>>> import numpy as np
>>> from numpy import linalg as LA
>>> np.set_printoptions(precision=2, suppress=True, linewidth=140)
>>> rnd = lambda a: np.round(a, 2) + 0
>>> F = np.loadtxt("layer16.csv", delimiter=",")
>>> print(F)
[[ 9.  9.  6.  6.]
 [ 0.  6.  0.  4.]
 [ 6.  6. -3. -3.]
 [ 0.  4.  0. -2.]]
>>> P = np.triu(np.array([[0, 3, -2, 2], [-5, 0, 5, -3], [2, 0, 4, -2], [5, 2, 5, -1]]), 1) + np.eye(4)
>>> Y = P @ F @ LA.inv(P)
>>> print(np.trace(Y), np.trace(F))
10.0 10.0
>>> print(P @ F - F @ P)
[[-12. -13. -21.  35.]
 [ 30.  18. -45.   9.]
 [  0. -26. -18.   4.]
 [  0.   0. -20.  12.]]
>>> print(LA.matrix_rank(Y))
4
>>> print(rnd(np.poly(Y)))
[   1.  -10.  -67.  420. 1764.]
>>> feats = np.loadtxt("case4.csv", delimiter=",")
>>> print(feats)
[[1.   0.5  0.25 0.12 0.06 0.03 0.02 0.01 0.   0.   0.   0.  ]
 [0.5  1.   0.5  0.25 0.12 0.06 0.03 0.02 0.01 0.   0.   0.  ]
 [0.25 0.5  1.   0.5  0.25 0.12 0.06 0.03 0.02 0.01 0.   0.  ]
 [0.12 0.25 0.5  1.   0.5  0.25 0.12 0.06 0.03 0.02 0.01 0.  ]
 [0.06 0.12 0.25 0.5  1.   0.5  0.25 0.12 0.06 0.03 0.02 0.01]
 [0.03 0.06 0.12 0.25 0.5  1.   0.5  0.25 0.12 0.06 0.03 0.02]
 [0.02 0.03 0.06 0.12 0.25 0.5  1.   0.5  0.25 0.12 0.06 0.03]
 [0.01 0.02 0.03 0.06 0.12 0.25 0.5  1.   0.5  0.25 0.12 0.06]
 [0.   0.01 0.02 0.03 0.06 0.12 0.25 0.5  1.   0.5  0.25 0.12]
 [0.   0.   0.01 0.02 0.03 0.06 0.12 0.25 0.5  1.   0.5  0.25]
 [0.   0.   0.   0.01 0.02 0.03 0.06 0.12 0.25 0.5  1.   0.5 ]
 [0.   0.   0.   0.   0.01 0.02 0.03 0.06 0.12 0.25 0.5  1.  ]]
>>> x0 = np.array([0, 1, 2, 1, 1, 5, 1, 1, 2, 3, 0, 4])
>>> h1 = np.maximum(feats @ x0, 0)
>>> print(rnd(feats.T @ h1))
[ 4.94  7.89 10.7  12.88 15.07 16.92 16.3  15.66 15.35 14.58 12.49 10.12]
>>> print(feats * (h1 > 1e-9)[:, None])
[[1.   0.5  0.25 0.12 0.06 0.03 0.02 0.01 0.   0.   0.   0.  ]
 [0.5  1.   0.5  0.25 0.12 0.06 0.03 0.02 0.01 0.   0.   0.  ]
 [0.25 0.5  1.   0.5  0.25 0.12 0.06 0.03 0.02 0.01 0.   0.  ]
 [0.12 0.25 0.5  1.   0.5  0.25 0.12 0.06 0.03 0.02 0.01 0.  ]
 [0.06 0.12 0.25 0.5  1.   0.5  0.25 0.12 0.06 0.03 0.02 0.01]
 [0.03 0.06 0.12 0.25 0.5  1.   0.5  0.25 0.12 0.06 0.03 0.02]
 [0.02 0.03 0.06 0.12 0.25 0.5  1.   0.5  0.25 0.12 0.06 0.03]
 [0.01 0.02 0.03 0.06 0.12 0.25 0.5  1.   0.5  0.25 0.12 0.06]
 [0.   0.01 0.02 0.03 0.06 0.12 0.25 0.5  1.   0.5  0.25 0.12]
 [0.   0.   0.01 0.02 0.03 0.06 0.12 0.25 0.5  1.   0.5  0.25]
 [0.   0.   0.   0.01 0.02 0.03 0.06 0.12 0.25 0.5  1.   0.5 ]
 [0.   0.   0.   0.   0.01 0.02 0.03 0.06 0.12 0.25 0.5  1.  ]]
>>> print(rnd(np.tanh(feats @ x0)))
[0.88 0.99 1.   1.   1.   1.   1.   1.   1.   1.   1.   1.  ]
>>> print(rnd(np.maximum(feats @ (3 * x0), 0)))
[ 4.08  8.22 12.03 12.9  15.72 21.9  16.5  15.   16.41 17.22 13.08 15.57]
>>> Lm = LA.cholesky(feats)
>>> print(LA.eigvalsh(feats).min() > 0)
True
>>> print(feats / np.sqrt(np.outer(np.diag(feats), np.diag(feats))))
[[1.   0.5  0.25 0.12 0.06 0.03 0.02 0.01 0.   0.   0.   0.  ]
 [0.5  1.   0.5  0.25 0.12 0.06 0.03 0.02 0.01 0.   0.   0.  ]
 [0.25 0.5  1.   0.5  0.25 0.12 0.06 0.03 0.02 0.01 0.   0.  ]
 [0.12 0.25 0.5  1.   0.5  0.25 0.12 0.06 0.03 0.02 0.01 0.  ]
 [0.06 0.12 0.25 0.5  1.   0.5  0.25 0.12 0.06 0.03 0.02 0.01]
 [0.03 0.06 0.12 0.25 0.5  1.   0.5  0.25 0.12 0.06 0.03 0.02]
 [0.02 0.03 0.06 0.12 0.25 0.5  1.   0.5  0.25 0.12 0.06 0.03]
 [0.01 0.02 0.03 0.06 0.12 0.25 0.5  1.   0.5  0.25 0.12 0.06]
 [0.   0.01 0.02 0.03 0.06 0.12 0.25 0.5  1.   0.5  0.25 0.12]
 [0.   0.   0.01 0.02 0.03 0.06 0.12 0.25 0.5  1.   0.5  0.25]
 [0.   0.   0.   0.01 0.02 0.03 0.06 0.12 0.25 0.5  1.   0.5 ]
 [0.   0.   0.   0.   0.01 0.02 0.03 0.06 0.12 0.25 0.5  1.  ]]
>>> print((feats + feats.T) / 2)
[[1.   0.5  0.25 0.12 0.06 0.03 0.02 0.01 0.   0.   0.   0.  ]
 [0.5  1.   0.5  0.25 0.12 0.06 0.03 0.02 0.01 0.   0.   0.  ]
 [0.25 0.5  1.   0.5  0.25 0.12 0.06 0.03 0.02 0.01 0.   0.  ]
 [0.12 0.25 0.5  1.   0.5  0.25 0.12 0.06 0.03 0.02 0.01 0.  ]
 [0.06 0.12 0.25 0.5  1.   0.5  0.25 0.12 0.06 0.03 0.02 0.01]
 [0.03 0.06 0.12 0.25 0.5  1.   0.5  0.25 0.12 0.06 0.03 0.02]
 [0.02 0.03 0.06 0.12 0.25 0.5  1.   0.5  0.25 0.12 0.06 0.03]
 [0.01 0.02 0.03 0.06 0.12 0.25 0.5  1.   0.5  0.25 0.12 0.06]
 [0.   0.01 0.02 0.03 0.06 0.12 0.25 0.5  1.   0.5  0.25 0.12]
 [0.   0.   0.01 0.02 0.03 0.06 0.12 0.25 0.5  1.   0.5  0.25]
 [0.   0.   0.   0.01 0.02 0.03 0.06 0.12 0.25 0.5  1.   0.5 ]
 [0.   0.   0.   0.   0.01 0.02 0.03 0.06 0.12 0.25 0.5  1.  ]]
>>> print(np.trace(feats))
12.0
>>> print(np.allclose(feats, feats.T))
True
>>> LA.determinant(feats)
Traceback (most recent call last):
  File "<python-input-26>", line 1, in <module>
    LA.determinant(feats)
    ^^^^^^^^^^^^^^
AttributeError: module 'numpy.linalg' has no attribute 'determinant'
